$ python3 -q
>>> import numpy as np
>>> import numpy.linalg as la
>>> np.set_printoptions(suppress=True, linewidth=200)
>>> def rd(a):
...     return np.round(a, 2) + 0
... 
>>> q, _ = la.qr(np.array([[0.2, 0.5, -0.4, 0.2, 1.0, -1.7],
...     [0.3, -0.6, -1.2, 0.7, 0.5, -0.9],
...     [0.7, 0.9, 0.2, 0.3, 3.0, 0.0],
...     [0.6, 0.5, -1.1, -0.7, 0.2, -1.0],
...     [-1.0, 0.6, -0.9, -1.6, -0.5, 1.0],
...     [-1.8, -2.6, 0.0, 1.8, 1.4, 0.2]]))
>>> vals = np.array([-4, -1, -2, -1, 2, 5])
>>> arr = q @ np.diag(vals) @ q.T
>>> rd(arr)
array([[ 1.33, -1.51, -1.77,  0.79, -0.81,  0.37],
       [-1.51,  0.34,  0.34, -2.52,  0.62, -0.5 ],
       [-1.77,  0.34,  0.24, -0.07,  0.92,  0.98],
       [ 0.79, -2.52, -0.07,  0.9 , -0.58,  1.6 ],
       [-0.81,  0.62,  0.92, -0.58, -1.39, -1.27],
       [ 0.37, -0.5 ,  0.98,  1.6 , -1.27, -2.42]])
>>> vals, vecs = la.eigh(arr)
>>> x = np.array([1, 2, 0, 0, -1, 2])
>>> rd(x @ arr @ x)
np.float64(-12.72)
>>> rd(la.eigvalsh(arr[1:, 1:]))
array([-3.97, -1.93, -1.  ,  0.76,  3.81])
>>> (np.sign(vecs[:, -1].round(6)) == np.sign(vecs[0, -1].round(6))).astype(int)
array([1, 0, 0, 1, 0, 1])
>>> vals, vecs = la.eigh(arr)
>>> np.unique(vals.round(6) + 0, return_counts=True)[1]
array([1, 1, 2, 1, 1])
>>> rd(vecs.T @ vecs)
array([[1., 0., 0., 0., 0., 0.],
       [0., 1., 0., 0., 0., 0.],
       [0., 0., 1., 0., 0., 0.],
       [0., 0., 0., 1., 0., 0.],
       [0., 0., 0., 0., 1., 0.],
       [0., 0., 0., 0., 0., 1.]])
>>> rd(vals)
array([-4., -2., -1., -1.,  2.,  5.])
>>> rd(vecs @ np.diag(vals) @ vecs.T)
array([[ 1.33, -1.51, -1.77,  0.79, -0.81,  0.37],
       [-1.51,  0.34,  0.34, -2.52,  0.62, -0.5 ],
       [-1.77,  0.34,  0.24, -0.07,  0.92,  0.98],
       [ 0.79, -2.52, -0.07,  0.9 , -0.58,  1.6 ],
       [-0.81,  0.62,  0.92, -0.58, -1.39, -1.27],
       [ 0.37, -0.5 ,  0.98,  1.6 , -1.27, -2.42]])
>>> rd(la.svd(arr, compute_uv=False))
array([5., 4., 2., 2., 1., 1.])
>>> rd(vecs.T @ arr @ vecs)
array([[-4.,  0.,  0.,  0.,  0.,  0.],
       [ 0., -2.,  0.,  0.,  0.,  0.],
       [ 0.,  0., -1.,  0.,  0.,  0.],
       [ 0.,  0.,  0., -1.,  0.,  0.],
       [ 0.,  0.,  0.,  0.,  2.,  0.],
       [ 0.,  0.,  0.,  0.,  0.,  5.]])
>>> [round(float(la.det(arr[:i, :i])), 2) + 0 for i in range(1, 7)]
[1.33, -1.83, 0.14, 16.28, -30.01, 80.0]
>>> out = np.array([[1, 1], [1, -1]])
>>> rng = np.random.default_rng(617)
>>> J = np.kron(out, np.kron(out, out))[rng.permutation(8)][:8]
>>> J
array([[ 1, -1, -1,  1,  1, -1, -1,  1],
       [ 1,  1, -1, -1, -1, -1,  1,  1],
       [ 1, -1, -1,  1, -1,  1,  1, -1],
       [ 1, -1,  1, -1,  1, -1,  1, -1],
       [ 1,  1,  1,  1, -1, -1, -1, -1],
       [ 1, -1,  1, -1, -1,  1, -1,  1],
       [ 1,  1,  1,  1,  1,  1,  1,  1],
       [ 1,  1, -1, -1,  1,  1, -1, -1]])
>>> labels = rng.permutation(8)
>>> labels
array([2, 1, 0, 7, 6, 5, 4, 3])
>>> out = J[labels][:, labels]
>>> out
array([[-1, -1,  1, -1,  1,  1, -1,  1],
       [-1,  1,  1,  1,  1, -1, -1, -1],
       [-1, -1,  1,  1, -1, -1,  1,  1],
       [-1,  1,  1, -1, -1,  1,  1, -1],
       [ 1,  1,  1,  1,  1,  1,  1,  1],
       [ 1, -1,  1,  1, -1,  1, -1, -1],
       [ 1,  1,  1, -1, -1, -1, -1,  1],
       [ 1, -1,  1, -1,  1, -1,  1, -1]])
>>> np.allclose(out, J)
False
>>> np.trace(out)
np.int64(0)
>>> r0 = np.array([9, 5, -8, 6, 2, -6, 6, -2])
>>> out = J + np.outer(r0, np.eye(8)[6])
>>> out
array([[ 1., -1., -1.,  1.,  1., -1.,  8.,  1.],
       [ 1.,  1., -1., -1., -1., -1.,  6.,  1.],
       [ 1., -1., -1.,  1., -1.,  1., -7., -1.],
       [ 1., -1.,  1., -1.,  1., -1.,  7., -1.],
       [ 1.,  1.,  1.,  1., -1., -1.,  1., -1.],
       [ 1., -1.,  1., -1., -1.,  1., -7.,  1.],
       [ 1.,  1.,  1.,  1.,  1.,  1.,  7.,  1.],
       [ 1.,  1., -1., -1.,  1.,  1., -3., -1.]])
>>> rd(la.det(out) / la.det(J)), rd(1 + la.solve(J, r0)[6])
(np.float64(1.75), np.float64(1.75))
>>> la.matrix_rank(out - J)
np.int64(1)
>>> (J - J.T) / 2
array([[ 0., -1., -1.,  0.,  0., -1., -1.,  0.],
       [ 1.,  0.,  0.,  0., -1.,  0.,  0.,  0.],
       [ 1.,  0.,  0.,  0., -1.,  0.,  0.,  0.],
       [ 0.,  0.,  0.,  0.,  0.,  0.,  0.,  0.],
       [ 0.,  1.,  1.,  0.,  0.,  0., -1., -1.],
       [ 1.,  0.,  0.,  0.,  0.,  0., -1.,  0.],
       [ 1.,  0.,  0.,  0.,  1.,  1.,  0.,  1.],
       [ 0.,  0.,  0.,  0.,  1.,  0., -1.,  0.]])
>>> J @ J
array([[ 0,  0,  0,  0,  4, -4, -4, -4],
       [ 0,  4, -4,  0,  4,  0,  0,  4],
       [ 0, -4,  4,  0,  4,  0,  0,  4],
       [ 0,  0,  0,  8,  0,  0,  0,  0],
       [ 0, -4, -4,  0,  0, -4,  4,  0],
       [ 0, -4, -4,  0,  0,  4, -4,  0],
       [ 8,  0,  0,  0,  0,  0,  0,  0],
       [ 0,  0,  0,  0, -4, -4, -4,  4]])
>>> J.T @ J
array([[8, 0, 0, 0, 0, 0, 0, 0],
       [0, 8, 0, 0, 0, 0, 0, 0],
       [0, 0, 8, 0, 0, 0, 0, 0],
       [0, 0, 0, 8, 0, 0, 0, 0],
       [0, 0, 0, 0, 8, 0, 0, 0],
       [0, 0, 0, 0, 0, 8, 0, 0],
       [0, 0, 0, 0, 0, 0, 8, 0],
       [0, 0, 0, 0, 0, 0, 0, 8]])
>>> J @ J.T
array([[8, 0, 0, 0, 0, 0, 0, 0],
       [0, 8, 0, 0, 0, 0, 0, 0],
       [0, 0, 8, 0, 0, 0, 0, 0],
       [0, 0, 0, 8, 0, 0, 0, 0],
       [0, 0, 0, 0, 8, 0, 0, 0],
       [0, 0, 0, 0, 0, 8, 0, 0],
       [0, 0, 0, 0, 0, 0, 8, 0],
       [0, 0, 0, 0, 0, 0, 0, 8]])
>>> rd(la.svd(J, compute_uv=False))
array([2.83, 2.83, 2.83, 2.83, 2.83, 2.83, 2.83, 2.83])
>>> J[:, 2] @ J[:, 0]
np.int64(0)
>>> rd(la.norm(J, axis=0))
array([2.83, 2.83, 2.83, 2.83, 2.83, 2.83, 2.83, 2.83])
>>> rd(la.pinv(J))
array([[ 0.12,  0.12,  0.12,  0.12,  0.12,  0.12,  0.12,  0.12],
       [-0.12,  0.12, -0.12, -0.13,  0.12, -0.12,  0.13,  0.12],
       [-0.13, -0.13, -0.12,  0.13,  0.13,  0.12,  0.12, -0.12],
       [ 0.12, -0.13,  0.12, -0.12,  0.12, -0.12,  0.12, -0.12],
       [ 0.12, -0.12, -0.12,  0.12, -0.13, -0.12,  0.13,  0.12],
       [-0.12, -0.13,  0.12, -0.13, -0.12,  0.13,  0.13,  0.12],
       [-0.12,  0.12,  0.12,  0.12, -0.13, -0.12,  0.13, -0.12],
       [ 0.12,  0.13, -0.13, -0.13, -0.12,  0.13,  0.13, -0.13]])
